$ python3 -q
>>> import numpy as np
>>> import numpy.linalg as la
>>> np.set_printoptions(suppress=True, linewidth=120)
>>> K = np.load("case4.npy")
>>> K
array([[ 0, -1, -1, -1],
       [ 1,  0, -3, -1],
       [ 1,  3,  0,  0],
       [ 1,  1,  0,  0]])
>>> gram = K.T @ K
>>> (K @ K.T).shape
(4, 4)
>>> np.diag(gram)
array([ 3, 11, 10,  2])
>>> gram
array([[ 3,  4, -3, -1],
       [ 4, 11,  1,  1],
       [-3,  1, 10,  4],
       [-1,  1,  4,  2]])
>>> np.round(la.eigvalsh(gram)[::-1], 3)
array([12.685, 12.685,  0.315,  0.315])
>>> np.round(la.svd(K, compute_uv=False) ** 2, 3)
array([12.685, 12.685,  0.315,  0.315])
>>> x0 = np.array([1, 1, 0, -2])
>>> h = np.maximum(K @ x0, 0)
>>> np.maximum(K @ (3 * x0), 0)
array([ 3,  9, 12,  6])
>>> np.maximum(K @ x0, 0) - np.maximum(-K @ x0, 0)
array([1, 3, 4, 2])
>>> K * (h > 1e-9)[:, None]
array([[ 0, -1, -1, -1],
       [ 1,  0, -3, -1],
       [ 1,  3,  0,  0],
       [ 1,  1,  0,  0]])
>>> h
array([1, 3, 4, 2])
>>> other = la.inv(K)
>>> (np.abs(other) > 1e-9).astype(int)
array([[0, 0, 1, 1],
       [0, 0, 1, 1],
       [1, 1, 0, 1],
       [1, 1, 1, 0]])
>>> np.round(K @ other, 3) + 0
array([[1., 0., 0., 0.],
       [0., 1., 0., 0.],
       [0., 0., 1., 0.],
       [0., 0., 0., 1.]])
>>> np.round(la.cond(K), 3)
np.float64(6.342)
>>> np.round(la.inv(other), 3) + 0
array([[ 0., -1., -1., -1.],
       [ 1.,  0., -3., -1.],
       [ 1.,  3.,  0.,  0.],
       [ 1.,  1.,  0.,  0.]])
>>> W0 = np.loadtxt("data.csv", delimiter=",")
>>> W0
array([[ 4.307, -1.031, -2.32 ],
       [ 2.464, -1.623,  4.036],
       [-1.714,  1.601, -4.416],
       [-3.443,  1.437,  3.329],
       [-1.437, -4.568,  1.438],
       [-4.763, -1.501, -0.252],
       [-3.562, -2.803, -2.111],
       [ 3.553,  3.442, -0.725],
       [ 3.079,  1.321,  3.711],
       [ 1.147,  4.397, -2.085],
       [ 2.057,  4.479,  0.841],
       [-2.428, -4.312, -0.713],
       [ 1.856,  3.572, -2.966],
       [ 2.744,  2.78 , -3.121],
       [-2.441, -4.268, -0.91 ],
       [-2.657,  0.289,  4.225],
       [-1.481,  4.485, -1.64 ],
       [ 2.802,  4.128, -0.333],
       [ 0.376,  2.399,  4.371],
       [-3.33 ,  2.953,  2.278],
       [ 0.599,  0.664,  4.919],
       [ 1.424,  4.417,  1.861],
       [ 0.483,  0.226, -4.971],
       [ 2.66 , -0.868,  4.144],
       [ 2.286,  1.743, -4.091],
       [ 1.669,  0.803, -4.644]])
>>> other = np.c_[W0[:, :1] @ np.array([[1]]), np.array([0, -1, 0, 0, 1, 1, 5, -3, 1, 5, -5, -4, 1, 3, 4, 0, 3, 4, 2, -5, 3, -4, -3, 1, 1, -1])]
>>> other
array([[ 4.307,  0.   ],
       [ 2.464, -1.   ],
       [-1.714,  0.   ],
       [-3.443,  0.   ],
       [-1.437,  1.   ],
       [-4.763,  1.   ],
       [-3.562,  5.   ],
       [ 3.553, -3.   ],
       [ 3.079,  1.   ],
       [ 1.147,  5.   ],
       [ 2.057, -5.   ],
       [-2.428, -4.   ],
       [ 1.856,  1.   ],
       [ 2.744,  3.   ],
       [-2.441,  4.   ],
       [-2.657,  0.   ],
       [-1.481,  3.   ],
       [ 2.802,  4.   ],
       [ 0.376,  2.   ],
       [-3.33 , -5.   ],
       [ 0.599,  3.   ],
       [ 1.424, -4.   ],
       [ 0.483, -3.   ],
       [ 2.66 ,  1.   ],
       [ 2.286,  1.   ],
       [ 1.669, -1.   ]])
>>> np.round(la.lstsq(W0, other[:, 0])[0], 3) + 0
array([1., 0., 0.])
>>> la.matrix_rank(np.c_[W0, other])
np.int64(4)
>>> np.round(la.norm(la.qr(W0)[0].T @ other, axis=0) ** 2 / ((other ** 2).sum(axis=0) + 1e-12), 3)
array([1.   , 0.009])
>>> la.matrix_rank(other)
np.int64(2)
>>> cent = W0[[0, 10]].astype(float)
>>> for _ in range(6):
...     idx = la.norm(W0[:, None] - cent, axis=-1).argmin(axis=1)
...     cent = np.array([W0[idx == j].mean(axis=0) for j in range(2)])
... 
>>> idx
array([0, 1, 0, 1, 0, 0, 0, 1, 1, 1, 1, 0, 1, 0, 0, 1, 1, 1, 1, 1, 1, 1, 0, 1, 0, 0])
>>> np.round(cent[1] - cent[0], 3)
array([1.182, 3.396, 4.105])
